$ python3 -q
>>> import numpy as np
>>> import numpy.linalg as la
>>> np.set_printoptions(precision=1, suppress=True, linewidth=100)
>>> def rnd(a):
...     return np.round(a, 1) + 0
... 
>>> M = np.load("sample2.npy")
>>> M
array([[-2, -3, -5, -4,  3,  1,  1,  3,  4],
       [-2, -1, -2,  2, -1,  0,  4,  4,  0],
       [ 0, -1,  3, -3, -1,  1, -2, -1,  1],
       [ 0,  2,  3, -1, -2, -3, -3,  2, -2],
       [ 0,  0,  0,  0,  0,  0,  0,  0,  0],
       [ 5,  2,  5, -9, -3,  1, -8,  4, -6],
       [ 0,  0,  0,  0,  0,  0,  0,  0,  0],
       [-4, -3, -4, -2,  5, -1,  1,  1,  5],
       [ 3, -3, -1, -3,  0,  4, -4,  1, -2],
       [ 0,  0,  0,  0,  0,  0,  0,  0,  0],
       [ 4, -2, -4, -6,  5,  2, -5,  3, -3],
       [ 2,  3, -1, -2,  2,  0,  0,  2, -3],
       [ 2,  2, -2, -2,  4,  1, -1,  2, -3],
       [ 0, -1,  3, -3, -1,  1, -2, -1,  1],
       [ 0,  0,  0,  0,  0,  0,  0,  0,  0],
       [ 4, -2, -4, -6,  5,  2, -5,  3, -3],
       [ 2, -2, -3,  0, -2, -1,  1,  5, -2],
       [-2, -2,  1, -8,  0, -1, -4,  4,  3],
       [ 2,  2, -2, -2,  4,  1, -1,  2, -3],
       [ 2, -3,  0, -3, -3,  0, -1,  4, -1],
       [-1, -3, -5, -1,  0,  0,  3,  6,  1],
       [-1, -2, -2, -1,  3, -2, -1,  0,  2],
       [-2,  0, -5, -4,  7, -1,  1,  3,  2],
       [-2, -1, -2, -5,  1, -2, -2,  5,  2],
       [ 1, -1, -1, -4,  1, -2, -5,  4, -1],
       [ 0,  2,  3, -1, -2, -3, -3,  2, -2]])
>>> z = M[:, 6] > np.median(M[:, 6])
>>> f = M[z].mean(axis=0) - M[~z].mean(axis=0)
>>> ((M - M.mean(axis=0)) @ f > 0).astype(int)
array([1, 1, 0, 0, 1, 0, 1, 1, 0, 1, 0, 0, 0, 0, 1, 0, 1, 0, 0, 0, 1, 1, 1, 1, 0, 0])
>>> np.argsort(-np.abs(f).round(6), kind="stable")
array([6, 3, 2, 0, 8, 4, 1, 5, 7])
>>> z.astype(int)
array([1, 1, 0, 0, 1, 0, 1, 1, 0, 1, 0, 1, 0, 0, 1, 0, 1, 0, 0, 0, 1, 0, 1, 0, 0, 0])
>>> Xs = M - M.mean(axis=0)
>>> left, sv, VT = la.svd(Xs, full_matrices=False)
>>> rnd(Xs.mean(axis=0))
array([0., 0., 0., 0., 0., 0., 0., 0., 0.])
>>> np.abs(VT[0]).argmax()
np.int64(6)
>>> (np.sign(left[:, 0]) == np.sign(left[0, 0])).astype(int)
array([1, 1, 0, 0, 1, 0, 1, 1, 0, 1, 0, 0, 0, 0, 1, 0, 1, 0, 0, 0, 1, 1, 1, 1, 0, 0])
>>> la.matrix_rank(Xs)
np.int64(9)
>>> C2 = np.cov(M, rowvar=False)
>>> np.median(M, axis=0)
array([ 0., -1., -1., -2.,  0.,  0., -1.,  2.,  0.])
>>> rnd(M.std(axis=0))
array([2.2, 1.8, 2.7, 2.6, 2.7, 1.6, 2.7, 1.9, 2.5])
>>> rnd(np.corrcoef(M[:, 0], M[:, 7])[0, 1])
np.float64(0.1)
>>> np.argsort(-M.std(axis=0).round(6), kind="stable")
array([2, 4, 6, 3, 8, 0, 7, 1, 5])
>>> np.argwhere(np.triu(np.abs(np.corrcoef(M.T)) > 0.8, 1))
array([[0, 8]])
>>> rnd(la.eigvalsh(C2)[::-1])
array([19.9, 12.7,  7.4,  5.3,  3.7,  1.3,  0.2,  0.1,  0. ])
>>> Xs = (M - M.mean(axis=0)) / M.std(axis=0)
>>> np.argwhere(np.abs(Xs) > 2)
array([[ 1,  6],
       [ 5,  0],
       [ 5,  2],
       [ 5,  3],
       [ 5,  6],
       [ 5,  8],
       [ 7,  0],
       [ 7,  8],
       [ 8,  5],
       [17,  3],
       [22,  4]])
>>> coef = la.lstsq(np.delete(Xs, 5, axis=1), Xs[:, 5])[0]
>>> rnd(1 - np.var(Xs[:, 5] - np.delete(Xs, 5, axis=1) @ coef))
np.float64(0.9)
>>> W0 = np.loadtxt("dump.csv", delimiter=",")
>>> W0
array([[0., 0., 0., 0., 0., 0., 0., 0.],
       [0., 0., 0., 0., 2., 0., 0., 0.],
       [0., 2., 0., 3., 0., 0., 0., 0.],
       [0., 0., 0., 0., 2., 2., 0., 0.],
       [0., 0., 0., 0., 0., 0., 0., 0.],
       [0., 3., 0., 0., 0., 0., 0., 2.],
       [0., 0., 2., 3., 0., 0., 0., 0.],
       [3., 0., 0., 0., 0., 0., 0., 0.],
       [0., 2., 1., 0., 0., 2., 0., 3.]])
>>> left, sv, VT = la.svd(W0)
>>> vecs = VT[:(sv > 1e-8).sum()]
>>> rng = np.random.default_rng(532)
>>> x = W0[7] + 4 * W0[4] + rng.integers(2) * np.eye(8)[6]
>>> x
array([3., 0., 0., 0., 0., 0., 1., 0.])
>>> rnd(np.diag(vecs.T @ vecs))
array([1., 1., 1., 1., 1., 1., 0., 1.])
>>> np.allclose(vecs.T @ vecs @ x, x)
False
>>> la.matrix_rank(np.vstack([W0, x]))
np.int64(8)
>>> [round(float(x), 1) for x in la.svd(W0, compute_uv=False)[:3]]
[5.7, 4.3, 3.3]
>>> np.argsort(-la.norm(W0, axis=0).round(6), kind="stable")[:3]
array([3, 1, 7])
>>> K = np.load("data.npy")
>>> K
array([[-2.,  0.,  0.,  0.,  0., -3.,  0.,  0.],
       [ 0., -2., -3.,  0.,  0.,  0.,  0., -3.],
       [ 0., -3., -2.,  0.,  0.,  0.,  0., -3.],
       [ 0.,  0.,  0., -2., -3.,  0., -3.,  0.],
       [ 0.,  0.,  0., -3., -2.,  0., -3.,  0.],
       [-3.,  0.,  0.,  0.,  0., -2.,  0.,  0.],
       [ 0.,  0.,  0., -3., -3.,  0., -2.,  0.],
       [ 0., -3., -3.,  0.,  0.,  0.,  0., -2.]])
>>> rnd(la.norm(K))
np.float64(12.6)
>>> la.matrix_rank(K)
np.int64(8)
>>> np.unravel_index(np.abs(K).argmax(), K.shape)
(np.int64(0), np.int64(5))
>>> K[:, 8]
Traceback (most recent call last):
  File "<python-input-45>", line 1, in <module>
    K[:, 8]
    ~^^^^^^
IndexError: index 8 is out of bounds for axis 1 with size 8
>>> K.sum(axis=1)
array([-5., -8., -8., -8., -8., -5., -8., -8.])
>>> la.rank(K)
Traceback (most recent call last):
  File "<python-input-47>", line 1, in <module>
    la.rank(K)
    ^^^^^^^
AttributeError: module 'numpy.linalg' has no attribute 'rank'
>>> rnd(K.mean(axis=0))
array([-0.6, -1. , -1. , -1. , -1. , -0.6, -1. , -1. ])
>>> x = np.array([1, 1, 1, 1, 0, 2, 2, 1])
>>> target = K @ x
>>> target
array([-8., -8., -8., -8., -9., -7., -7., -8.])
>>> rnd(la.solve(K, target))
array([1., 1., 1., 1., 0., 2., 2., 1.])
>>> rnd(la.solve(K.T, K[4]))
array([0., 0., 0., 0., 1., 0., 0., 0.])
>>> rnd(la.solve(K, K[:, 1]))
array([0., 1., 0., 0., 0., 0., 0., 0.])
>>> J = np.loadtxt("a.csv", delimiter=",")
>>> J
array([[ 0.,  2.,  0.,  2.,  0.,  2.],
       [ 0., -1.,  0., -1.,  0., -1.],
       [ 3.,  1.,  3.,  1.,  3.,  1.],
       [ 0.,  2.,  0.,  2.,  0.,  2.],
       [ 0., -1.,  0., -1.,  0., -1.],
       [ 3.,  1.,  3.,  1.,  3.,  1.]])
>>> left, sv, VT = la.svd(J)
>>> vecs = VT[:(sv > 1e-8).sum()]
>>> x = J[1] + -1 * J[4] + rng.integers(2) * np.eye(6)[5]
>>> x
array([0., 0., 0., 0., 0., 0.])
>>> rnd(vecs.T @ vecs)
array([[0.3, 0. , 0.3, 0. , 0.3, 0. ],
       [0. , 0.3, 0. , 0.3, 0. , 0.3],
       [0.3, 0. , 0.3, 0. , 0.3, 0. ],
       [0. , 0.3, 0. , 0.3, 0. , 0.3],
       [0.3, 0. , 0.3, 0. , 0.3, 0. ],
       [0. , 0.3, 0. , 0.3, 0. , 0.3]])
>>> rnd(la.norm(x - vecs.T @ vecs @ x))
np.float64(0.0)
>>> rnd(np.diag(vecs.T @ vecs))
array([0.3, 0.3, 0.3, 0.3, 0.3, 0.3])
>>> np.allclose(vecs.T @ vecs @ x, x)
True
